$ python -q
>>> import numpy as np
>>> import numpy.linalg as la
>>> np.set_printoptions(precision=2, suppress=True, linewidth=160, sign=" ")
>>> data = np.loadtxt("case9.csv", delimiter=",")
>>> print(data)
[[  3. -12.  -3.]
 [  3.  -4.  -1.]
 [  3.  -8.  -2.]
 [ -2.  -8.  -2.]
 [ -3.   4.   1.]]
>>> U, sv, Vt = la.svd(data)
>>> sv.round(2) + 0
array([ 18.42,   4.86,   0.  ])
>>> np.argmax(sv[:-1] / (sv[1:] + 1e-6)) + 1
np.int64(2)
>>> Y = U[:, :2] @ np.diag(sv[:2]) @ Vt[:2]
>>> la.matrix_rank(Y)
np.int64(2)
>>> la.matrix_rank(data, rtol=0.05)
np.int64(2)
>>> round(la.norm(data - Y) / la.norm(data), 2)
np.float64(0.0)
>>> round(np.abs(data - Y).max(), 2)
np.float64(0.0)
>>> Y = data / la.norm(data, axis=1, keepdims=True)
>>> cov = Y @ Y.T
>>> la.norm(Y, axis=1)
array([ 1.,  1.,  1.,  1.,  1.])
>>> (np.abs(cov) > 0.9).astype(int)
array([[ 1,  1,  1,  0,  1],
       [ 1,  1,  1,  0,  1],
       [ 1,  1,  1,  0,  1],
       [ 0,  0,  0,  1,  0],
       [ 1,  1,  1,  0,  1]])
>>> print(cov)
[[ 1.    0.92  0.99  0.89 -0.92]
 [ 0.92  1.    0.96  0.65 -1.  ]
 [ 0.99  0.96  1.    0.83 -0.96]
 [ 0.89  0.65  0.83  1.   -0.65]
 [-0.92 -1.   -0.96 -0.65  1.  ]]
>>> np.argsort(-la.norm(data, axis=0).round(6), kind="stable")[:3]
array([ 1,  0,  2])
>>> u = np.array([4, 2, -5])
>>> np.convolve(data[3], u)
array([ -8., -36., -14.,  36.,  10.])
>>> np.cross(data[3, :3], data[0, :3])
array([  0., -12.,  48.])
>>> np.polyval(u, data[3])
array([   7.,  235.,    7.])
>>> cov = data.T @ data
>>> np.round(la.svd(data, compute_uv=False) ** 2, 2) + 0
array([ 339.41,   23.59,    0.  ])
>>> print(np.round(la.eigvalsh(cov)[::-1], 2) + 0)
[ 339.41   23.59    0.  ]
>>> la.matrix_rank(cov)
np.int64(2)
>>> np.diag(cov)
array([  40.,  304.,   19.])
>>> K = np.load("x.npy")
>>> K
array([[47.  ,  0.24, 41.08],
       [36.48,  2.45, 31.51],
       [31.66,  3.25, 27.16],
       [24.33,  4.13, 20.59],
       [22.52,  4.27, 18.97],
       [ 3.64,  2.35,  2.68],
       [ 3.32,  2.21,  2.43],
       [-0.19,  0.21,  0.05],
       [-0.27,  9.08, -0.46],
       [-0.29,  9.2 , -0.48],
       [-4.02, 27.  , -5.28]])
>>> dist = la.norm(K[:, None] - K[None], axis=-1)
>>> dist[1].round(6).argsort(kind="stable")[:4]
array([ 1,  2,  0,  3])
>>> dist.shape
(11, 11)
>>> la.norm(K - K.mean(axis=0), axis=1)
array([ 43.28,  28.9 ,  22.35,  12.48,  10.06,  15.41,  15.83,  20.42,  20.27,  20.32,  33.54])
>>> (dist + 1e9 * np.eye(11)).round(6).argmin(axis=1)
array([ 1,  2,  1,  4,  3,  6,  5,  6,  9,  8,  9])
>>> Q, vecs = la.qr(K[:, :2])[0], la.qr(K[:, 2:])[0]
>>> sv = la.svd(Q.T @ vecs, compute_uv=False)
>>> sv
array([ 1.])
>>> np.round(la.norm(Q @ Q.T - vecs @ vecs.T, 2), 2)
np.float64(1.0)
>>> basis = K[[6, 0]].astype(float)
>>> for _ in range(4):
...     idx = la.norm(K[:, None] - basis, axis=-1).argmin(axis=1)
...     basis = np.array([K[idx == j].mean(axis=0) for j in range(2)])
... 
>>> idx
array([ 1,  1,  1,  1,  1,  0,  0,  0,  0,  0,  0])
>>> np.bincount(idx)
array([ 6,  5])
>>> basis[1] - basis[0]
array([32.03, -5.47, 28.04])
>>> mat = np.loadtxt("layer17.csv", delimiter=",")
>>> mat
array([[-2., -2.,  0.,  0.],
       [ 0.,  1.,  0.,  0.],
       [ 0.,  0., -2., -2.],
       [ 0.,  0.,  0.,  1.]])
>>> # 2 blocks once reordered
>>> w, vecs = la.eig(mat)
>>> mat @ vecs[:, 0] - w[0] * vecs[:, 0]
array([ 0.,  0.,  0.,  0.])
>>> w
array([-2.,  1., -2.,  1.])
>>> np.sort(la.eigvals(mat.T))
array([-2., -2.,  1.,  1.])
>>> X = np.load("data.npy")
>>> print(X)
[[-3.03 -2.99  9.02 -9.  ]
 [-2.99 -3.01  8.99 -9.01]]
>>> print(np.argsort(-la.norm(X, axis=0).round(6), kind="stable")[:3])
[ 2  3  0]
>>> la.cond(X) > 100
np.True_
>>> print(round(la.norm(X, 2) / la.norm(X), 2))
1.0
>>> cov = X.T @ X
>>> round(float(np.trace(cov)), 2), np.round((X ** 2).sum(), 2)
(360.48, np.float64(360.48))
>>> cov
array([[  18.12,   18.06,  -54.21,   54.21],
       [  18.06,   18.  ,  -54.03,   54.03],
       [ -54.21,  -54.03,  162.18, -162.18],
       [  54.21,   54.03, -162.18,  162.18]])
>>> np.round(la.svd(X, compute_uv=False) ** 2, 2) + 0
array([ 360.48,    0.  ])
>>> la.matrix_rank(cov)
np.int64(2)
>>> basis = 10 * np.array([[-1.3, 1.5, 0.2], [-1.3, -0.4, 1.1]])
>>> rng = np.random.default_rng(772)
>>> idx = rng.integers(0, 2, 21)
>>> A = basis[idx] + rng.normal(size=(21, 3))
>>> print(A)
[[-12.39  14.57   1.13]
 [-11.83  13.51   1.42]
 [-13.61  15.64   2.99]
 [-11.35  -1.65  12.5 ]
 [-12.9   -3.69   8.88]
 [-14.92  16.57   1.52]
 [-13.48  -2.99  10.33]
 [-13.32  15.24   1.75]
 [-13.44  14.28   3.19]
 [-14.36  -3.04   9.96]
 [-14.19  13.47   1.87]
 [-13.19  13.86   2.25]
 [-11.79  15.26   1.9 ]
 [-13.13  -4.41  11.67]
 [-13.02  -6.65  10.38]
 [-12.07  -4.39  10.31]
 [-12.84  -5.6    9.14]
 [-12.63  13.76   1.99]
 [-12.47  -2.44  11.38]
 [-12.65  16.45   1.  ]
 [-13.21  16.74   2.61]]
>>> cen = (A - A.mean(axis=0)) / A.std(axis=0)
>>> print(cen.std(axis=0))
[ 1.  1.  1.]
>>> b = la.lstsq(np.delete(cen, 1, axis=1), cen[:, 1])[0]
>>> np.abs(b).argmax()
np.int64(1)
>>> J = np.load("arr.npy")
>>> J
array([[-4.67,  0.23,  1.03, -0.83, -1.16],
       [ 0.  , -4.4 , -0.02, -2.27,  0.71],
       [-0.75,  1.16, -4.32, -1.95,  0.81],
       [ 0.93,  2.06,  2.27, -3.63,  1.23],
       [-1.31, -0.02,  0.41,  1.47,  4.58]])
>>> Q = J.astype(float).copy()
>>> for j in range(5):
...     Q[:, j] -= Q[:, :j] @ (Q[:, :j].T @ Q[:, j])
...     Q[:, j] /= la.norm(Q[:, j])
... 
>>> Q.round(2) + 0
array([[-0.93,  0.05,  0.21, -0.17, -0.23],
       [ 0.  , -0.88,  0.  , -0.45,  0.14],
       [-0.15,  0.23, -0.86, -0.39,  0.16],
       [ 0.19,  0.41,  0.45, -0.73,  0.25],
       [-0.26,  0.  ,  0.08,  0.29,  0.92]])
>>> Y = J / np.sqrt((J ** 2).mean(axis=1, keepdims=True))
>>> la.norm(Y, axis=1)
array([ 2.24,  2.24,  2.24,  2.24,  2.24])
>>> la.matrix_rank(J - J.mean(axis=1, keepdims=True))
np.int64(4)
>>> M = np.load("test18.npy")
>>> M
array([[-1, -1, -1],
       [-1, -2, -2],
       [-1, -2, -3]])
>>> Y = np.array([[-2, 1], [0, 1]])
>>> basis = np.kron(Y, mat)
>>> basis.shape
(8, 8)
>>> np.round(la.norm(basis, 2), 2), round(float(la.norm(Y, 2) * la.norm(mat, 2)), 2)
(np.float64(6.68), 6.68)
>>> la.matrix_rank(basis)
np.int64(8)
>>> Y = M / np.sqrt((M ** 2).mean(axis=1, keepdims=True))
>>> M - M.mean(axis=1, keepdims=True)
array([[ 0.  ,  0.  ,  0.  ],
       [ 0.67, -0.33, -0.33],
       [ 1.  ,  0.  , -1.  ]])
>>> la.norm(Y, axis=1)
array([ 1.73,  1.73,  1.73])
>>> Y[1]
array([-0.58, -1.15, -1.15])
>>> w, vecs = la.eig(M)
>>> w
array([-5.05, -0.64, -0.31])
>>> W0 = np.array([[0, -2, 0, -2, 0, -2],
...     [-3, -3, -3, -3, -3, -3],
...     [2, 0, 2, 0, 2, 0],
...     [0, -2, 0, -2, 0, -2],
...     [-3, -3, -3, -3, -3, -3],
...     [2, 0, 2, 0, 2, 0]])
>>> rk = la.matrix_rank(W0)
>>> rk
np.int64(2)
>>> null = la.svd(W0)[2][rk:].T
>>> print([int(la.matrix_rank(np.delete(W0, i, axis=0))) for i in range(6)])
[2, 2, 2, 2, 2, 2]
>>> [int(la.matrix_rank(W0[:, :j + 1])) for j in range(6)]
[1, 2, 2, 2, 2, 2]
>>> la.matrix_rank(W0.T @ W0), la.matrix_rank(W0 @ W0.T)
(np.int64(2), np.int64(2))
